In [1]: import numpy as np

In [2]: np.set_printoptions(suppress=True, linewidth=200)

In [3]: rd = lambda a: np.round(a, 3) + 0

In [4]: K = np.loadtxt("data.csv", delimiter=",")

In [5]: rd(K)
Out[5]: 
array([[-0.113, -0.597,  0.645,  0.041, -0.096,  0.44 , -0.08 ,  0.063, -0.016],
       [ 0.226,  0.09 , -0.129, -0.382, -0.205,  0.328,  0.376,  0.698, -0.025],
       [-0.113,  0.368,  0.064,  0.158, -0.834,  0.181, -0.155, -0.151,  0.218],
       [ 0.263,  0.023,  0.354, -0.532, -0.105, -0.238,  0.451, -0.47 ,  0.172],
       [-0.339,  0.085,  0.347,  0.372, -0.12 , -0.509,  0.461,  0.315, -0.183],
       [ 0.038, -0.15 ,  0.126, -0.221, -0.048, -0.487, -0.452,  0.388,  0.563],
       [ 0.602, -0.035,  0.15 ,  0.035, -0.245, -0.258, -0.325,  0.058, -0.614],
       [ 0.602,  0.131,  0.159,  0.567,  0.196,  0.132,  0.18 ,  0.041,  0.429],
       [-0.113,  0.672,  0.504, -0.186,  0.357,  0.172, -0.264,  0.103, -0.102]])

In [6]: # columns are unit length and at right angles

In [7]: O, r_ = np.linalg.qr(K)

In [8]: rd(O @ r_)
Out[8]: 
array([[-0.113, -0.597,  0.645,  0.041, -0.096,  0.44 , -0.08 ,  0.063, -0.016],
       [ 0.226,  0.09 , -0.129, -0.382, -0.205,  0.328,  0.376,  0.698, -0.025],
       [-0.113,  0.368,  0.064,  0.158, -0.834,  0.181, -0.155, -0.151,  0.218],
       [ 0.263,  0.023,  0.354, -0.532, -0.105, -0.238,  0.451, -0.47 ,  0.172],
       [-0.339,  0.085,  0.347,  0.372, -0.12 , -0.509,  0.461,  0.315, -0.183],
       [ 0.038, -0.15 ,  0.126, -0.221, -0.048, -0.487, -0.452,  0.388,  0.563],
       [ 0.602, -0.035,  0.15 ,  0.035, -0.245, -0.258, -0.325,  0.058, -0.614],
       [ 0.602,  0.131,  0.159,  0.567,  0.196,  0.132,  0.18 ,  0.041,  0.429],
       [-0.113,  0.672,  0.504, -0.186,  0.357,  0.172, -0.264,  0.103, -0.102]])

In [9]: rd(O)
Out[9]: 
array([[-0.113, -0.597,  0.645,  0.041, -0.096,  0.44 , -0.08 ,  0.063, -0.016],
       [ 0.226,  0.09 , -0.129, -0.382, -0.205,  0.328,  0.376,  0.698, -0.025],
       [-0.113,  0.368,  0.064,  0.158, -0.834,  0.181, -0.155, -0.151,  0.218],
       [ 0.263,  0.023,  0.354, -0.532, -0.105, -0.238,  0.451, -0.47 ,  0.172],
       [-0.339,  0.085,  0.347,  0.372, -0.12 , -0.509,  0.461,  0.315, -0.183],
       [ 0.038, -0.15 ,  0.126, -0.221, -0.048, -0.487, -0.452,  0.388,  0.563],
       [ 0.602, -0.035,  0.15 ,  0.035, -0.245, -0.258, -0.325,  0.058, -0.614],
       [ 0.602,  0.131,  0.159,  0.567,  0.196,  0.132,  0.18 ,  0.041,  0.429],
       [-0.113,  0.672,  0.504, -0.186,  0.357,  0.172, -0.264,  0.103, -0.102]])

In [10]: rng = np.random.default_rng(18069)

In [11]: idx = rng.permutation(9)

In [12]: idx
Out[12]: array([1, 5, 8, 3, 4, 7, 2, 0, 6])

In [13]: A2 = O[idx][:, idx]

In [14]: rd(np.sort(np.abs(np.linalg.eigvals(A2))))
Out[14]: array([1., 1., 1., 1., 1., 1., 1., 1., 1.])

In [15]: rd(np.diag(A2))
Out[15]: array([ 0.09 , -0.487, -0.102, -0.532, -0.12 ,  0.041,  0.064, -0.113, -0.325])

In [16]: rd(np.trace(A2))
Out[16]: np.float64(-1.483)

In [17]: np.allclose(A2, O)
Out[17]: False

In [18]: J = np.load("mat.npy")

In [19]: J
Out[19]: 
array([[-2.,  1.,  1.,  1.,  1.,  1.,  1.],
       [ 1., -2.,  1.,  1.,  1.,  1.,  1.],
       [ 1.,  1., -2.,  1.,  1.,  1.,  1.],
       [ 1.,  1.,  1., -2.,  1.,  1.,  1.],
       [ 1.,  1.,  1.,  1., -2.,  1.,  1.],
       [ 1.,  1.,  1.,  1.,  1., -2.,  1.],
       [ 1.,  1.,  1.,  1.,  1.,  1., -2.]])

In [20]: # symmetric, so the eigenvalues are real

In [21]: O, V = np.linalg.qr(J[:, :4])[0], np.linalg.qr(J[:, 4:])[0]

In [22]: sigma = np.linalg.svd(O.T @ V, compute_uv=False)

In [23]: rd(np.degrees(np.arccos(sigma.clip(0, 1))))
Out[23]: array([73.898, 90.   , 90.   ])

In [24]: rd(sigma)
Out[24]: array([0.277, 0.   , 0.   ])

In [25]: x0 = np.array([-3, -1, 1, 2, 3, 1, -1])

In [26]: y = J @ x0

In [27]: y
Out[27]: array([11.,  5., -1., -4., -7., -1.,  5.])

In [28]: rd(np.linalg.solve(J, -2 * y))
Out[28]: array([ 6.,  2., -2., -4., -6., -2.,  2.])

In [29]: rd(np.linalg.solve(J.T, J[2]))
Out[29]: array([0., 0., 1., 0., 0., 0., 0.])

In [30]: np.sort(np.abs(np.fft.fft(J[0]))), rd(np.sort(np.linalg.svd(J, compute_uv=False)))
Out[30]: (array([3., 3., 3., 3., 3., 3., 4.]), array([3., 3., 3., 3., 3., 3., 4.]))

In [31]: idx = rng.permutation(7)

In [32]: A2 = J[:, idx] * rng.choice([-1, 1], 7)

In [33]: A2
Out[33]: 
array([[ 1., -1.,  1.,  2.,  1.,  1., -1.],
       [ 1., -1.,  1., -1.,  1., -2., -1.],
       [ 1., -1., -2., -1.,  1.,  1., -1.],
       [ 1.,  2.,  1., -1.,  1.,  1., -1.],
       [-2., -1.,  1., -1.,  1.,  1., -1.],
       [ 1., -1.,  1., -1.,  1.,  1.,  2.],
       [ 1., -1.,  1., -1., -2.,  1., -1.]])

In [34]: left, _, Vt = np.linalg.svd(J.T @ A2)

In [35]: rd(left @ Vt)
Out[35]: 
array([[ 0.,  0.,  0., -1.,  0.,  0.,  0.],
       [ 0.,  0.,  0.,  0.,  0.,  1.,  0.],
       [ 0.,  0.,  1.,  0.,  0.,  0.,  0.],
       [ 0., -1.,  0.,  0.,  0.,  0.,  0.],
       [ 1.,  0.,  0.,  0.,  0.,  0.,  0.],
       [ 0.,  0.,  0.,  0.,  0.,  0., -1.],
       [ 0.,  0.,  0.,  0.,  1.,  0.,  0.]])

In [36]: rd(np.linalg.lstsq(J, A2)[0])
Out[36]: 
array([[ 0.,  0.,  0., -1.,  0.,  0.,  0.],
       [ 0.,  0.,  0.,  0.,  0.,  1.,  0.],
       [ 0.,  0.,  1.,  0.,  0.,  0.,  0.],
       [ 0., -1.,  0.,  0.,  0.,  0.,  0.],
       [ 1.,  0.,  0.,  0.,  0.,  0.,  0.],
       [ 0.,  0.,  0.,  0.,  0.,  0., -1.],
       [ 0.,  0.,  0.,  0.,  1.,  0.,  0.]])
